$ python3 -q
>>> import numpy as np
>>> import numpy.linalg as la
>>> np.set_printoptions(precision=1, suppress=True, linewidth=200, sign=" ")
>>> def tidy(a):
...     return np.round(a, 1) + 0
... 
>>> data = np.loadtxt("mat.csv", delimiter=",")
>>> tidy(data)
array([[-0.5, -0.1, -0.6, -0.6, -0.1],
       [ 0.5,  0. , -0.8,  0.3, -0.1],
       [ 0.5,  0.5,  0. , -0.7,  0.2],
       [ 0.4, -0.7,  0.2, -0.4, -0.5],
       [ 0.1, -0.5, -0.1,  0. ,  0.8]])
>>> tidy(np.abs(la.eigvals(data)).max())
np.float64(1.0)
>>> print(tidy(la.matrix_power(data, 3)))
[[ 0.8 -0.4  0.2 -0.3 -0.2]
 [-0.2  0.   0.9  0.2 -0.4]
 [ 0.  -0.7 -0.1  0.7  0.1]
 [ 0.6  0.6  0.   0.5  0.1]
 [ 0.  -0.1  0.4 -0.1  0.9]]
>>> tidy(np.sort(np.abs(la.eigvals(data))))
array([ 1.,  1.,  1.,  1.,  1.])
>>> print(tidy(la.det(data)))
1.0
>>> tidy((data - data.T) / 2)
array([[ 0. , -0.3, -0.5, -0.5, -0.1],
       [ 0.3,  0. , -0.6,  0.5,  0.2],
       [ 0.5,  0.6,  0. , -0.4,  0.1],
       [ 0.5, -0.5,  0.4,  0. , -0.2],
       [ 0.1, -0.2, -0.1,  0.2,  0. ]])
>>> np.allclose(data, data.T)
False
>>> tidy(data @ data)
array([[-0.3,  0.2,  0.3,  0.9,  0.1],
       [-0.5, -0.6, -0.3,  0.1, -0.5],
       [-0.2,  0.3, -0.8,  0.1,  0.4],
       [-0.7,  0.5,  0.3, -0.4, -0.2],
       [-0.3, -0.5,  0.2, -0.2,  0.8]])
>>> Y = np.array([[2, 2, 2], [0, 1, 1]])
>>> cent = np.kron(Y, data)
>>> la.matrix_rank(cent)
np.int64(10)
>>> tidy(la.norm(cent, 2)), tidy(la.norm(Y, 2) * la.norm(data, 2))
(np.float64(3.7), np.float64(3.7))
>>> x = np.array([1, 5, 4, 5, 1])
>>> tidy(data @ np.ones(5))
array([-1.9,  0. ,  0.5, -0.9,  0.4])
>>> print(tidy((data * x).sum(axis=1)))
[-6.5 -0.9  0.  -4.5 -2.1]
>>> np.sign((data @ x).round(6))
array([-1., -1., -1., -1., -1.])
>>> Q, vecs = la.qr(data[:, :4])[0], la.qr(data[:, 4:])[0]
>>> sigma = la.svd(Q.T @ vecs, compute_uv=False)
>>> tidy(np.degrees(np.arccos(sigma.clip(0, 1))))
array([ 90.])
>>> tidy(la.norm(Q @ Q.T - vecs @ vecs.T, 2))
np.float64(1.0)
>>> tidy(sigma)
array([ 0.])
>>> A = np.loadtxt("m.csv", delimiter=",")
>>> A
array([[ 3.,  4., -5., -9., -9.,  0.,  6.,  6.,  0., -5.,  0., -9.,  6.],
       [ 5.,  8.,  0., -1., -8.,  0., -2.,  7.,  0.,  8.,  0.,  0., -2.],
       [ 9., -3., -4., -9., -3.,  0.,  6., -2.,  0., -1.,  0.,  2.,  6.],
       [-9., -5.,  1.,  4., -4.,  0., -6.,  8.,  0.,  9.,  0.,  3.,  5.],
       [-4., -5., -6.,  8., -7.,  0., -9., -5.,  0.,  4.,  0., -2., -8.],
       [ 0.,  0.,  0.,  0.,  0.,  6.,  0.,  0., -1.,  0.,  3.,  0.,  0.],
       [ 5.,  3., -4.,  4.,  8.,  0., -9., -6.,  0.,  5.,  0., -9.,  5.],
       [ 1., -9., -1., -2.,  9.,  0., -7., -1.,  0., -7.,  0.,  1., -2.],
       [ 0.,  0.,  0.,  0.,  0., -5.,  0.,  0., -1.,  0.,  7.,  0.,  0.],
       [ 4.,  4.,  0.,  5.,  7.,  0.,  7., -6.,  0.,  5.,  0., -8.,  2.],
       [ 0.,  0.,  0.,  0.,  0.,  0.,  0.,  0.,  8.,  0.,  3.,  0.,  0.],
       [-1.,  2.,  3.,  5.,  5.,  0., -7., -3.,  0., -7.,  0., -9., -7.],
       [-5.,  5.,  5.,  7.,  0.,  0., -1., -3.,  0.,  9.,  0.,  6., -5.]])
>>> Y = la.inv(data)
>>> tidy(data @ Y)
array([[ 1.,  0.,  0.,  0.,  0.],
       [ 0.,  1.,  0.,  0.,  0.],
       [ 0.,  0.,  1.,  0.,  0.],
       [ 0.,  0.,  0.,  1.,  0.],
       [ 0.,  0.,  0.,  0.,  1.]])
>>> tidy(la.inv(Y))
array([[-0.5, -0.1, -0.6, -0.6, -0.1],
       [ 0.5,  0. , -0.8,  0.3, -0.1],
       [ 0.5,  0.5,  0. , -0.7,  0.2],
       [ 0.4, -0.7,  0.2, -0.4, -0.5],
       [ 0.1, -0.5, -0.1,  0. ,  0.8]])
>>> tidy(la.det(data) * la.det(Y))
np.float64(1.0)
>>> tidy(Y)
array([[-0.5,  0.5,  0.5,  0.4,  0.1],
       [-0.1,  0. ,  0.5, -0.7, -0.5],
       [-0.6, -0.8,  0. ,  0.2, -0.1],
       [-0.6,  0.3, -0.7, -0.4,  0. ],
       [-0.1, -0.1,  0.2, -0.5,  0.8]])
>>> (np.abs(Y) > 1e-9).astype(int)
array([[ 1,  1,  1,  1,  1],
       [ 1,  1,  1,  1,  1],
       [ 1,  1,  1,  1,  1],
       [ 1,  1,  1,  1,  1],
       [ 1,  1,  1,  1,  1]])
>>> tidy(la.det(data) * Y)
array([[-0.5,  0.5,  0.5,  0.4,  0.1],
       [-0.1,  0. ,  0.5, -0.7, -0.5],
       [-0.6, -0.8,  0. ,  0.2, -0.1],
       [-0.6,  0.3, -0.7, -0.4,  0. ],
       [-0.1, -0.1,  0.2, -0.5,  0.8]])
>>> np.flatnonzero(la.matrix_power((A != 0) + (A.T != 0) + np.eye(13), 13)[12])
array([  0,   1,   2,   3,   4,   6,   7,   9,  11,  12])
>>> tidy(np.sort(la.eigvals(A).real))
array([-13. , -13. , -11.3, -11.3,  -7.5,  -4.2,  -0.6,  -0.6,   5. ,   7.8,   7.8,  16.3,  17.7])
>>> w1 = np.array([[2, 3, 0, 2, 2, 0],
...     [2, 3, 3, 2, 0, 0],
...     [2, 3, 0, 1, 1, 1],
...     [3, 3, 3, 1, 3, 2],
...     [3, 1, 2, 1, 3, 1],
...     [1, 3, 1, 1, 0, 0],
...     [1, 3, 3, 3, 0, 0],
...     [0, 1, 2, 2, 0, 0],
...     [2, 2, 1, 3, 0, 1],
...     [3, 3, 3, 2, 2, 2],
...     [3, 0, 3, 0, 1, 2],
...     [0, 1, 3, 2, 3, 0],
...     [2, 1, 0, 1, 1, 3]])
>>> b = np.array([1, -1, -2, -1, -1, 2])
>>> H = np.maximum(A @ w1 + b, 0)
>>> print(tidy((H > 0).mean(axis=0)))
[ 0.6  0.5  0.5  0.5  0.6  0.6]
>>> print(la.matrix_rank(H))
6
>>> print((H > 0).astype(int))
[[ 0  0  0  0  0  0]
 [ 1  1  1  1  0  1]
 [ 0  0  0  1  0  0]
 [ 1  0  1  0  1  1]
 [ 0  0  0  0  0  0]
 [ 1  1  1  1  1  1]
 [ 1  1  0  0  1  1]
 [ 0  0  0  0  1  0]
 [ 1  0  1  0  1  1]
 [ 1  1  1  1  1  1]
 [ 1  1  1  1  1  1]
 [ 0  0  0  0  0  0]
 [ 1  1  1  1  1  1]]
>>> cent = np.array([[1, -2, -1],
...     [-2, -1, 2],
...     [2, 2, -2],
...     [-2, 1, 1],
...     [-1, -2, 2],
...     [1, -2, 2]])
>>> H @ cent
array([[   0.,    0.,    0.],
       [ -86.,   18.,   54.],
       [ -34.,   17.,   17.],
       [  74.,  -78.,   60.],
       [   0.,    0.,    0.],
       [   9.,  -35.,   12.],
       [  53., -267.,   93.],
       [  -8.,  -16.,   16.],
       [  50.,  -46.,    1.],
       [ -41., -249.,  145.],
       [  -6.,  -50.,   33.],
       [   0.,    0.,    0.],
       [  -2., -126.,   93.]])
>>> w1 @ cent
array([[-10,  -9,  10],
       [ -2,   1,   0],
       [ -6, -10,   9],
       [  0, -12,   8],
       [  1, -10,   4],
       [ -5,  -2,   4],
       [ -5,   4,   2],
       [ -2,   5,   0],
       [ -5,  -3,   5],
       [ -1,  -9,   7],
       [ 10,  -6,  -3],
       [ -3,   1,   4],
       [  0, -12,   9]])
>>> f = np.array([0, 1, 2, 2, 1, 1, 2, 1, 1, 2, 0, 0, 2])
>>> Y = A + np.outer(f, np.eye(13)[3])
>>> print(tidy(la.det(Y) / la.det(A)), tidy(1 + la.solve(A, f)[3]))
-0.2 -0.2
>>> la.matrix_rank(Y - A)
np.int64(1)
>>> M = np.loadtxt("layer7.csv", delimiter=",")
>>> M
array([[-1.1, -3.1,  2.9,  0.1,  3. , -1.2],
       [-1. , -3. ,  3.1,  0. ,  2.9, -1. ],
       [-1. , -3. ,  3. ,  0. ,  2.9, -1. ],
       [-0.8, -3.1,  3. ,  0. ,  3.1, -0.9],
       [-1.1, -2.9,  2.9,  0. ,  3. , -1.1],
       [-1.1, -2.9,  3. ,  0.3,  3. , -0.9],
       [-1. , -2.9,  3.1, -0.2,  3. , -1. ],
       [-1. , -2.9,  3. ,  0. ,  3.2, -1. ],
       [-1. , -3. ,  3. ,  0. ,  2.8, -1. ],
       [-1.1, -2.9,  2.9,  0.2,  2.8, -1. ],
       [-1.2, -3. ,  2.8, -0.2,  3. , -1. ],
       [ 3.1, -2. ,  2. ,  2.9,  3. , -3. ],
       [ 2.9, -2. ,  2. ,  2.8,  2.8, -3.1],
       [ 3.1, -1.9,  1.9,  3. ,  2.9, -2.9],
       [ 3.1, -2. ,  2. ,  2.9,  3.1, -3. ],
       [ 3. , -1.9,  1.8,  2.9,  3.1, -3.1],
       [ 2.8, -1.9,  2. ,  2.9,  3. , -2.9],
       [ 2.9, -2. ,  2. ,  2.9,  3. , -2.9],
       [ 2.9, -2. ,  2.2,  3. ,  3. , -3. ],
       [ 2.9, -2. ,  2.2,  3. ,  2.9, -2.9],
       [ 3.2, -1.9,  1.9,  2.8,  3.1, -3. ],
       [ 2.9, -2.2,  2.1,  3. ,  2.9, -3. ],
       [-3. , -3. ,  1.1, -2.9, -2.1, -2. ],
       [-3. , -2.8,  1. , -2.9, -2. , -2. ],
       [-3.2, -3.1,  0.9, -3.1, -2. , -2.1],
       [-3.1, -3.1,  0.9, -3.2, -2.1, -1.9],
       [-3.1, -3.1,  0.9, -2.9, -1.9, -1.9],
       [-2.8, -2.9,  0.8, -2.9, -2. , -2.1],
       [-2.9, -3. ,  0.9, -3. , -1.9, -2. ],
       [-3.1, -3.1,  1. , -3. , -1.8, -2. ],
       [-2.9, -3. ,  0.9, -3.1, -2. , -2.1],
       [-3. , -3. ,  1.1, -2.9, -2.1, -2.1],
       [-3. , -2.8,  1. , -3. , -2.1, -2. ]])
>>> f = np.array([2, -1])
>>> tidy(np.cross(M[30, :3], M[8, :3]))
array([-6.3,  7.8,  5.7])
>>> tidy(np.correlate(M[30], M[8], "full"))
array([  2.9,  -5.1,  -9.3,  -3.1,  -7. ,  11.1, -14.9,   2.4,   2.8,   8.3,   2.1])
>>> def softmax(z):
...     e = np.exp(z - z.max(axis=-1, keepdims=True))
...     return e / e.sum(axis=-1, keepdims=True)
... 
>>> tidy(softmax(10 * M[0]))
array([ 0. ,  0. ,  0.3,  0. ,  0.7,  0. ])
>>> tidy(softmax(M[0]))
array([ 0. ,  0. ,  0.5,  0. ,  0.5,  0. ])
>>> att = M @ M.T / np.sqrt(6)
>>> softmax(att).round(6).argmax(axis=1)
array([  0,   0,   0,   3,   0,   0,   7,   7,   0,   0,   0,  14,  14,  14,  14,  14,  14,  14,  14,  14,  14,  14,  24,  24,  24,  24,  24,  24,  24,  24,  24,  24,  24])
>>> cent = M[[18, 8]].astype(float)
>>> for _ in range(6):
...     z = la.norm(M[:, None] - cent, axis=-1).argmin(axis=1)
...     cent = np.array([M[z == j].mean(axis=0) for j in range(2)])
... 
>>> z
array([ 1,  1,  1,  1,  1,  1,  1,  1,  1,  1,  1,  0,  0,  0,  0,  0,  0,  0,  0,  0,  0,  0,  1,  1,  1,  1,  1,  1,  1,  1,  1,  1,  1])
>>> tidy(cent)
array([[ 3. , -2. ,  2. ,  2.9,  3. , -3. ],
       [-2. , -3. ,  2. , -1.5,  0.5, -1.5]])
>>> cent = np.array([[-6, -4, -1], [9, -1, 6], [5, -2, -3]])
>>> m1 = np.repeat(cent, 10 // 3, axis=0)
>>> rng = np.random.default_rng(833)
>>> m1 = m1 + 0.1 * rng.normal(size=m1.shape)
>>> tidy(m1)
array([[-5.9, -4.2, -1. ],
       [-6. , -4. , -1.1],
       [-6.2, -4. , -1.1],
       [ 9.1, -1.1,  6. ],
       [ 8.9, -1.2,  5.9],
       [ 8.8, -1.1,  6. ],
       [ 5. , -2.1, -2.9],
       [ 5. , -2.1, -3.1],
       [ 5. , -1.9, -3.2]])
>>> Y = np.array([[2, 2], [-2, -3], [2, 3]])
>>> print(np.vstack([m1, Y.T]).shape)
(11, 3)
>>> tidy(np.einsum("ij,ij->i", m1, m1))
array([  53.3,   53.2,   55.7,  121. ,  116.1,  114.9,   37.8,   39.2,   38.5])
>>> la.matrix_rank(np.vstack([m1, Y.T]))
np.int64(3)
>>> tidy(np.einsum("ij->j", m1))
array([ 23.8, -21.7,   5.6])
>>> z = rng.permutation(3)
>>> Y = m1[:, z] * rng.choice([-1, 1], 3)
>>> print(tidy(Y))
[[-4.2 -1.   5.9]
 [-4.  -1.1  6. ]
 [-4.  -1.1  6.2]
 [-1.1  6.  -9.1]
 [-1.2  5.9 -8.9]
 [-1.1  6.  -8.8]
 [-2.1 -2.9 -5. ]
 [-2.1 -3.1 -5. ]
 [-1.9 -3.2 -5. ]]
>>> left, _, vt = la.svd(m1.T @ Y)
>>> z
array([ 1,  2,  0])
>>> tidy(la.lstsq(m1, Y)[0])
array([[ 0.,  0., -1.],
       [ 1.,  0.,  0.],
       [ 0.,  1.,  0.]])
>>> Q, Rm = la.qr(m1)
>>> print(np.trace(Q @ Q.T))
3.0
>>> tidy(Q.T @ Q)
array([[ 1.,  0.,  0.],
       [ 0.,  1.,  0.],
       [ 0.,  0.,  1.]])
>>> np.allclose(Rm.T @ Rm, m1.T @ m1)
True
>>> tidy(abs(Rm[0, 0])), tidy(la.norm(m1[:, 0]))
(np.float64(20.6), np.float64(20.6))
>>> E = np.load("w.npy")
>>> print(E)
[[ 0  0  1  0  0  0  0  0  0  0  1  0  0]
 [ 0  0  0  0  1  0  0  0  0  0  0  0  0]
 [ 1  0  0  1  0  0  1  0  0  1  0  0  0]
 [ 0  0  1  0  0  1  0  0  0  0  0  1  0]
 [ 0  1  0  0  0  0  0  0  0  1  1  0  0]
 [ 0  0  0  1  0  0  0  0  1  0  0  1  0]
 [ 0  0  1  0  0  0  0  1  0  0  0  0  1]
 [ 0  0  0  0  0  0  1  0  0  0  0  0  1]
 [ 0  0  0  0  0  1  0  0  0  0  0  0  0]
 [ 0  0  1  0  1  0  0  0  0  0  0  1  0]
 [ 1  0  0  0  1  0  0  0  0  0  0  0  0]
 [ 0  0  0  1  0  1  0  0  0  1  0  0  0]
 [ 0  0  0  0  0  0  1  1  0  0  0  0  0]]
>>> rank = la.matrix_rank(E)
>>> rank
np.int64(12)
>>> ns = la.svd(E)[2][rank:].T
>>> [int(la.matrix_rank(E[:i])) for i in range(1, len(E) + 1)]
[1, 2, 3, 4, 5, 6, 7, 8, 9, 9, 10, 11, 12]
>>> tidy(E @ ns)
array([[ 0.],
       [ 0.],
       [ 0.],
       [ 0.],
       [ 0.],
       [ 0.],
       [ 0.],
       [ 0.],
       [ 0.],
       [ 0.],
       [ 0.],
       [ 0.],
       [ 0.]])
>>> np.allclose(E @ ns, 0)
True
>>> [round(float(la.det(E[:i, :i])), 2) + 0 for i in range(1, 14)]
[0.0, 0.0, 0.0, 0.0, 0.0, -1.0, 0.0, 1.0, 0.0, 0.0, 0.0, 0.0, 0.0]
>>> try:
...     la.cholesky(E)
... except la.LinAlgError as e:
...     print(repr(e))
... 
LinAlgError('Matrix is not positive definite')
>>> tidy(np.trace(la.pinv(E) @ E))
np.float64(12.0)
>>> print(np.unique(E.round(6), axis=0).shape)
(13, 13)
>>> la.lstsq(E[:-1].T, E[-1])[2]
np.int32(11)
>>> la.matrix_rank(E, rtol=0.1)
np.int64(11)
>>> np.argsort(-la.norm(E, axis=0).round(6), kind="stable")[:3]
array([ 2,  3,  4])
>>> tidy(la.norm(E, 2) / la.norm(E))
np.float64(0.5)
>>> x = np.array([-3, -3, -1, 0, -2, 3, -3, 3, -1, 2, -2, 3, 3])
>>> h1 = np.maximum(E @ x, 0)
>>> E.T @ h1
array([  0,   0,  10,   7,   0,  13,   0,   5,   2,   5,   0,   7,   5])
>>> tidy(np.tanh(E @ x))
array([-1., -1., -1.,  1., -1.,  1.,  1.,  0.,  1.,  0., -1.,  1.,  0.])
>>> h1
array([ 0,  0,  0,  5,  0,  2,  5,  0,  3,  0,  0,  5,  0])
>>> arr = np.load("case9.npy")
>>> print(arr)
[[ 0.9 -1.3  1.4  2.6 -2.7 -0.2  1.2  0.1  1. ]
 [-0.3  0.3  0.1  0.2 -0.4  1.7 -0.1 -0.1 -0.5]
 [-0.8  1.  -0.9  0.2  1.7 -1.1 -0.3 -2.3 -1.4]
 [-0.3  0.2 -0.1  0.2 -0.1  1.8  0.1  0.1 -0.4]]
>>> Y = arr / np.sqrt((arr ** 2).mean(axis=1, keepdims=True))
>>> print(la.matrix_rank(arr - arr.mean(axis=1, keepdims=True)))
4
>>> left, sigma, vt = la.svd(arr, full_matrices=False)
>>> tidy(sigma / sigma[0])
array([ 1. ,  0.6,  0.5,  0.1])
>>> tidy(np.abs(vt[0]))
array([ 0.2,  0.3,  0.3,  0.4,  0.6,  0.1,  0.2,  0.3,  0.3])
>>> tidy(vt @ vt.T)
array([[ 1.,  0.,  0.,  0.],
       [ 0.,  1.,  0.,  0.],
       [ 0.,  0.,  1.,  0.],
       [ 0.,  0.,  0.,  1.]])
>>> left.shape, sigma.shape, vt.shape
((4, 4), (4,), (4, 9))
